>>> import numpy as np
>>> np.set_printoptions(suppress=True, linewidth=200)
>>> arr = np.loadtxt("block7.csv", delimiter=",")
>>> arr
array([[ 0.63, -5.69,  1.49, -4.82,  0.3 ,  0.61],
       [-0.4 ,  3.75, -0.97,  3.35, -0.28, -0.31],
       [ 0.24, -1.98,  0.51, -1.57,  0.05,  0.15],
       [ 0.66, -5.75,  1.49, -4.81,  0.26,  0.55],
       [-0.1 ,  1.95, -0.45,  1.5 , -0.2 , -0.25],
       [-0.46,  3.8 , -0.95,  3.26, -0.24, -0.38],
       [-0.43,  3.79, -0.93,  3.25, -0.2 , -0.43],
       [-0.25,  1.91, -0.58,  1.65, -0.1 , -0.21],
       [-0.54,  3.75, -1.  ,  3.27, -0.2 , -0.39],
       [ 0.01,  0.  , -0.03,  0.05, -0.02,  0.05],
       [-0.23,  1.9 , -0.51,  1.61, -0.16, -0.22],
       [-0.05, -0.05, -0.01,  0.05, -0.1 ,  0.04],
       [-0.03,  0.03,  0.03,  0.01,  0.  ,  0.  ],
       [-0.16,  1.98, -0.45,  1.63, -0.15, -0.21],
       [-0.51,  5.65, -1.44,  4.77, -0.32, -0.58]])
>>> gram = arr.T @ arr
>>> np.round(np.linalg.svd(arr, compute_uv=False) ** 2, 2)
array([313.97,   0.08,   0.05,   0.02,   0.01,   0.01])
>>> np.round(np.linalg.eigvalsh(gram)[::-1], 2)
array([313.97,   0.08,   0.05,   0.02,   0.01,   0.01])
>>> (arr @ arr.T).shape
(15, 15)
>>> np.allclose(gram, gram.T)
True
>>> np.linalg.matrix_rank(gram)
np.int64(6)
>>> vec = np.array([-5, 0, 5, 3, -3, -3])
>>> target = arr @ vec
>>> np.round(np.linalg.lstsq(arr, target)[0], 2) + 0
array([-5.,  0.,  5.,  3., -3., -3.])
>>> try:
...     np.linalg.solve(arr, target)
... except np.linalg.LinAlgError as e:
...     print(e)
... 
Last 2 dimensions of the array must be square
>>> np.round(np.linalg.pinv(arr) @ arr, 2) + 0
array([[1., 0., 0., 0., 0., 0.],
       [0., 1., 0., 0., 0., 0.],
       [0., 0., 1., 0., 0., 0.],
       [0., 0., 0., 1., 0., 0.],
       [0., 0., 0., 0., 1., 0.],
       [0., 0., 0., 0., 0., 1.]])
>>> rng = np.random.default_rng(848)
>>> target = target + 0.02 * rng.normal(size=15)
>>> target.round(2)
array([-12.9 ,   8.99,  -3.95, -12.7 ,   4.09,   9.16,   9.13,   4.26,   9.25,  -0.12,   4.59,   0.54,   0.36,   4.53,  12.33])
>>> beta, *_ = np.linalg.lstsq(arr, target)
>>> np.round(np.linalg.norm(target - arr @ beta), 2)
np.float64(0.06)
>>> beta.round()
array([-5., -0.,  5.,  3., -3., -3.])
>>> np.round(arr.T @ (target - arr @ beta), 2) + 0
array([0., 0., 0., 0., 0., 0.])
>>> beta.round(2)
array([-4.96, -0.06,  4.8 ,  3.01, -3.1 , -2.92])
>>> gram = np.cov(arr, rowvar=False)
>>> np.argsort(-arr.std(axis=0).round(6), kind="stable")
array([1, 3, 2, 0, 5, 4])
>>> round(float(np.corrcoef(arr[:, 1], arr[:, 2])[0, 1]), 2)
-1.0
>>> np.round(arr.std(axis=0), 2)
array([0.36, 3.25, 0.84, 2.75, 0.18, 0.33])
>>> np.median(arr, axis=0)
array([-0.16,  1.91, -0.45,  1.61, -0.15, -0.21])
>>> m1 = np.loadtxt("out2.csv", delimiter=",")
>>> m1
array([[ 5.03, -1.06,  0.17, -0.87,  0.  ,  3.51,  0.86, -2.84, -3.09],
       [ 5.13, -2.06, -0.51,  0.17,  0.69,  4.7 ,  1.83, -3.42, -3.43],
       [ 4.71, -1.29,  0.68, -1.02, -0.08,  3.45,  1.38, -1.96, -3.04],
       [ 4.34,  0.22,  1.  , -1.62,  0.48,  2.73,  1.14, -2.03, -3.32],
       [-0.01,  0.49, -0.31, -0.33,  0.08,  0.28,  0.13,  0.01,  0.35],
       [ 0.2 , -1.44, -1.74,  1.99, -0.08,  0.95,  1.32, -0.82, -0.12],
       [ 0.32, -1.89, -2.06,  1.74, -0.33,  1.14,  1.59, -0.86,  0.2 ],
       [ 2.65, -1.94, -1.53,  1.41, -0.5 ,  2.93,  2.94, -1.47, -1.55],
       [ 0.93, -0.23,  0.52, -0.73,  0.08,  0.46,  0.02, -0.38, -0.71],
       [ 3.27, -1.08, -0.23,  0.4 ,  0.23,  2.81,  1.16, -1.99, -2.19],
       [ 2.82, -2.42, -1.97,  1.68, -0.02,  2.74,  2.4 , -1.87, -0.43],
       [ 3.72, -2.14, -1.41,  0.66, -0.24,  3.73,  2.78, -2.34, -2.12],
       [ 4.55, -1.33,  0.26, -0.36,  0.2 ,  3.67,  1.36, -2.9 , -2.65],
       [-0.12, -0.91, -0.82,  0.54, -0.2 ,  0.  ,  0.47, -0.8 ,  0.36],
       [ 0.6 , -0.82, -1.01,  0.55,  0.06,  0.53,  0.99, -1.16, -0.44],
       [ 3.17, -0.99, -0.31,  0.21,  0.21,  3.58,  1.99, -1.97, -1.53],
       [ 4.43, -1.05,  1.23, -1.28,  0.56,  2.41,  0.53, -1.89, -2.72],
       [-0.14, -0.93, -1.22,  0.74, -0.15,  0.65,  0.24,  0.15, -0.24],
       [ 1.23, -2.44, -2.51,  2.38, -0.6 ,  2.36,  2.47, -1.1 ,  0.14],
       [ 4.99, -1.17,  0.63, -0.52, -0.34,  3.27,  1.35, -2.72, -2.96],
       [ 1.18, -2.03, -2.67,  2.52, -0.32,  2.08,  2.63, -1.57, -0.09],
       [ 0.43, -1.69, -1.37,  1.4 , -0.09,  1.63,  1.1 , -0.92, -0.14]])
>>> vec = np.array([1, -3, -2, 1, 0, 0, -3, 3, 0])
>>> target = m1 @ vec
>>> np.round(np.linalg.solve(m1.T @ m1, m1.T @ target), 2) + 0
array([ 1., -3., -2.,  1.,  0.,  0., -3.,  3.,  0.])
>>> np.round(np.linalg.lstsq(m1, target)[0], 2) + 0
array([ 1., -3., -2.,  1.,  0.,  0., -3.,  3.,  0.])
>>> try:
...     np.linalg.solve(m1, target)
... except np.linalg.LinAlgError as e:
...     print("failed:", e)
... 
failed: Last 2 dimensions of the array must be square
>>> target = target + 0.02 * rng.normal(size=22)
>>> target.round(2)
array([-4.09, -3.25, -3.83, -9.5 , -1.58,  3.55,  4.47, -0.28, -1.33, -2.02,  2.88, -1.71, -5.13,  0.99, -0.83, -4.89, -3.43,  5.57,  5.2 , -5.48,  2.51,  3.58])
>>> beta, *_ = np.linalg.lstsq(m1, target)
>>> beta.round()
array([ 1., -3., -2.,  1., -0.,  0., -3.,  3., -0.])
>>> [round(float(np.linalg.norm(np.linalg.solve(m1.T @ m1 + lam * np.eye(9), m1.T @ target))), 2) for lam in (0, 1, 10, 100)]
[5.74, 3.77, 1.61, 0.8]
